>>> import numpy as np
>>> np.set_printoptions(precision=2, suppress=True, linewidth=160)
>>> rng = np.random.default_rng(55672)
>>> F = np.eye(3, dtype=int)[rng.permutation(3)]
>>> print(F)
[[0 1 0]
 [0 0 1]
 [1 0 0]]
>>> U, s, vt = np.linalg.svd(F, full_matrices=False)
>>> print(s / s[0])
[1. 1. 1.]
>>> print(s)
[1. 1. 1.]
>>> print(U.shape, s.shape, vt.shape)
(3, 3) (3,) (3, 3)
>>> print(np.allclose(U * s @ vt, F))
True
>>> M = np.load("m.npy")
>>> print(M)
[[ 3  4  5  6]
 [ 7  8  9 10]
 [11 12 13 14]]
>>> x0 = np.array([0, 0, -3, 1])
>>> h1 = np.maximum(M @ x0, 0)
>>> print(M.T @ h1)
[0 0 0 0]
>>> print(np.tanh(M @ x0))
[-1. -1. -1.]
>>> print(np.maximum(M @ x0, 0) - np.maximum(-M @ x0, 0))
[ -9 -17 -25]
>>> print(np.flatnonzero(h1 > 1e-9))
[]
>>> rk = np.linalg.matrix_rank(M)
>>> print(rk)
2
>>> ns = np.linalg.svd(M)[2][rk:].T
>>> print(ns @ ns.T)
[[ 0.3 -0.4 -0.1  0.2]
 [-0.4  0.7 -0.2 -0.1]
 [-0.1 -0.2  0.7 -0.4]
 [ 0.2 -0.1 -0.4  0.3]]
>>> print(np.allclose(M @ ns, 0))
True
>>> print(np.linalg.matrix_rank(M.T @ M), np.linalg.matrix_rank(M @ M.T))
2 2
>>> U, s, vt = np.linalg.svd(M)
>>> evecs = vt[:(s > 1e-8).sum()]
>>> x0 = M[2] + -3 * M[1] + rng.integers(2) * np.eye(4)[3]
>>> print(x0)
[-10. -12. -14. -16.]
>>> print(np.linalg.matrix_rank(np.vstack([M, x0])))
2
>>> print(np.allclose(evecs.T @ evecs @ x0, x0))
True
>>> print(np.round(np.linalg.norm(x0 - evecs.T @ evecs @ x0), 2))
0.0
